>>> import numpy as np
>>> np.set_printoptions(precision=2, suppress=True, linewidth=160, floatmode="fixed")
>>> def tidy(a):
...     return np.round(a, 2) + 0
... 
>>> E = np.array([[0, 0, 2, 3], [0, 0, 0, 0], [0, 3, 3, 0]])
>>> u = np.array([5, 1])
>>> print(np.cross(E[1, :3], E[2, :3]))
[0 0 0]
>>> np.convolve(E[1], u)
array([0, 0, 0, 0, 0])
>>> tidy(np.linalg.norm(E, 2) / np.linalg.norm(E))
np.float64(0.84)
>>> np.linalg.matrix_rank(E, rtol=0.1)
np.int64(2)
>>> U, sv, VT = np.linalg.svd(E)
>>> V = VT[:(sv > 1e-8).sum()]
>>> rng = np.random.default_rng(565)
>>> x = E[2] + -1 * E[0] + rng.integers(2) * np.eye(4)[2]
>>> print(x)
[ 0.00  3.00  2.00 -3.00]
>>> tidy(np.diag(V.T @ V))
array([0.00, 0.59, 0.59, 0.82])
>>> tidy(np.linalg.norm(x - V.T @ V @ x))
np.float64(0.64)
>>> tidy(V.T @ V)
array([[ 0.00,  0.00,  0.00,  0.00],
       [ 0.00,  0.59,  0.41, -0.27],
       [ 0.00,  0.41,  0.59,  0.27],
       [ 0.00, -0.27,  0.27,  0.82]])
>>> np.allclose(V.T @ V @ x, x)
False
>>> Y = np.array([[-3, -1], [-3, -2], [1, 2], [-3, -3]])
>>> np.linalg.matrix_rank(E @ Y)
np.int64(2)
>>> print(np.einsum("ij,ij->i", E, E))
[13  0 18]
>>> np.einsum("ik,kj->ji", E, Y)
array([[-7,  0, -6],
       [-5,  0,  0]])
>>> np.einsum("ik,kj->ij", E, Y)
array([[-7, -5],
       [ 0,  0],
       [-6,  0]])
>>> np.linalg.matrix_rank(np.vstack([E, Y.T]))
np.int64(4)
>>> A = np.array([[1, 0, 0, 0], [0, 1, 0, 0], [-1, -1, 1, 0], [1, 0, -1, 1]])
>>> evals, V = np.linalg.eig(A)
>>> A @ V[:, 0] - evals[0] * V[:, 0]
array([0.00, 0.00, 0.00, 0.00])
>>> np.prod(evals)
np.float64(1.0)
>>> x = np.array([3, 2, 3, -1])
>>> target = A @ x
>>> target
array([ 3,  2, -2, -1])
>>> tidy(np.linalg.solve(A.T, A[2]))
array([0.00, 0.00, 1.00, 0.00])
>>> print(tidy(np.linalg.solve(A, target)))
[ 3.00  2.00  3.00 -1.00]
>>> Y = np.array([[1.2, -1.2, 1.3, 0.1],
...     [0.7, -0.8, 2.2, -0.6],
...     [2.4, -0.6, 0.1, -0.5],
...     [-0.2, 1.8, -0.2, -1.5],
...     [0.5, 0.6, 0.4, 1.7],
...     [0.4, 0.1, 0.3, -0.6],
...     [0.2, 1.3, -0.7, -0.1]])
>>> cent = np.array([[-0.3, 2.4, -0.5, 2.8, 1.3, 0.8],
...     [-2.0, -0.4, -0.2, -1.1, 0.5, 1.0],
...     [-0.2, 1.4, -1.6, 1.0, -0.1, -0.5],
...     [-0.8, -0.1, -0.7, -2.2, -1.5, -0.1]])
>>> M = Y @ cent
>>> tidy(M)
array([[ 1.70,  5.17, -2.51,  5.76,  0.68, -0.90],
       [ 1.43,  5.14, -3.29,  6.36,  1.19, -1.28],
       [ 0.86,  6.19, -0.89,  8.58,  3.56,  1.32],
       [-2.30, -1.33,  1.11,  0.56,  2.91,  1.89],
       [-2.79,  1.35, -2.20, -2.60, -1.64,  0.63],
       [ 0.10,  1.40, -0.28,  2.63,  1.44,  0.33],
       [-2.44, -1.01,  0.83, -1.35,  1.13,  1.82]])
>>> np.linalg.matrix_rank(M, rtol=0.1)
np.int64(3)
>>> tidy(np.linalg.norm(M, 2) / np.linalg.norm(M))
np.float64(0.9)
>>> [round(float(x), 2) for x in np.linalg.svd(M, compute_uv=False)[:3]]
[16.84, 6.46, 4.84]
